>>> import numpy as np
>>> np.set_printoptions(suppress=True, linewidth=200)
>>> F = np.load("run13.npy")
>>> F
array([[  0,   0,  -1,   0],
       [  0,   0, -13,   4],
       [  1,  13,   0,  -5],
       [  0,  -4,   5,   0]])
>>> rng = np.random.default_rng(53)
>>> labels = rng.permutation(4)
>>> M2 = F[:, labels] * rng.choice([-1, 1], 4)
>>> M2
array([[  0,  -1,   0,   0],
       [  0, -13,   0,   4],
       [  1,   0, -13,  -5],
       [  0,   5,   4,   0]])
>>> left, _, Vt = np.linalg.svd(F.T @ M2)
>>> np.round(left @ Vt, 1) + 0
array([[ 1.,  0.,  0.,  0.],
       [ 0.,  0., -1.,  0.],
       [ 0.,  1.,  0.,  0.],
       [ 0.,  0.,  0.,  1.]])
>>> np.round(np.linalg.lstsq(F, M2)[0], 1) + 0
array([[ 1.,  0.,  0.,  0.],
       [ 0.,  0., -1.,  0.],
       [ 0.,  1.,  0.,  0.],
       [ 0.,  0.,  0.,  1.]])
>>> round(float(np.linalg.norm(M2[2], 1)), 1), round(float(np.linalg.norm(M2[2], np.inf)), 1)
(19.0, 13.0)
>>> print(round(float(np.linalg.norm(M2, 2)), 1))
14.5
>>> round(np.linalg.norm(M2) ** 2 / np.linalg.norm(M2, 2) ** 2, 1)
np.float64(2.0)
>>> round(float(np.linalg.norm(M2, "nuc")), 1)
29.6
>>> print(np.linalg.norm(M2, axis=1).argmax())
2
>>> round(np.linalg.norm(M2, 1), 1), round(np.linalg.norm(M2, np.inf), 1)
(np.float64(19.0), np.float64(19.0))
>>> print(np.round(np.linalg.norm(M2, axis=0), 1))
[ 1.  14.  13.6  6.4]
>>> M2[2] @ M2[1]
np.int64(-20)
>>> M2 = np.array([[1, 1], [1, -1]])
>>> M = np.kron(M2, np.kron(M2, M2))[rng.permutation(8)][:3]
>>> M
array([[ 1, -1, -1,  1, -1,  1,  1, -1],
       [ 1,  1,  1,  1,  1,  1,  1,  1],
       [ 1, -1, -1,  1,  1, -1, -1,  1]])
>>> w1 = np.array([[2, 4, -3, 9, -2, -5],
...     [-9, -8, 1, -2, -9, -8],
...     [-4, -6, 7, 0, 5, -5],
...     [3, -3, 3, 0, 6, 7],
...     [-6, 2, 6, -6, -3, 5],
...     [-5, 5, 7, 5, 4, 9],
...     [1, 6, -1, -3, -2, 5],
...     [-4, 5, 9, -8, 8, -2]])
>>> coef = np.array([5, 4, 2, -8, -1, -5])
>>> hid = np.maximum(M @ w1 + coef, 0)
>>> np.linalg.matrix_rank(hid)
np.int64(3)
>>> np.round((hid > 0).mean(axis=0), 1)
array([0.7, 1. , 0.7, 0.3, 1. , 0.7])
>>> cent = np.array([[-4, -4], [-3, -1], [2, 1], [-2, 2], [4, -1], [-3, -4]])
>>> w1 @ cent
array([[-37,  25],
       [ 54,  82],
       [ 83,  44],
       [  6, -40],
       [ 15,  -1],
       [ -2,  -8],
       [-41, -35],
       [ 73,   4]])
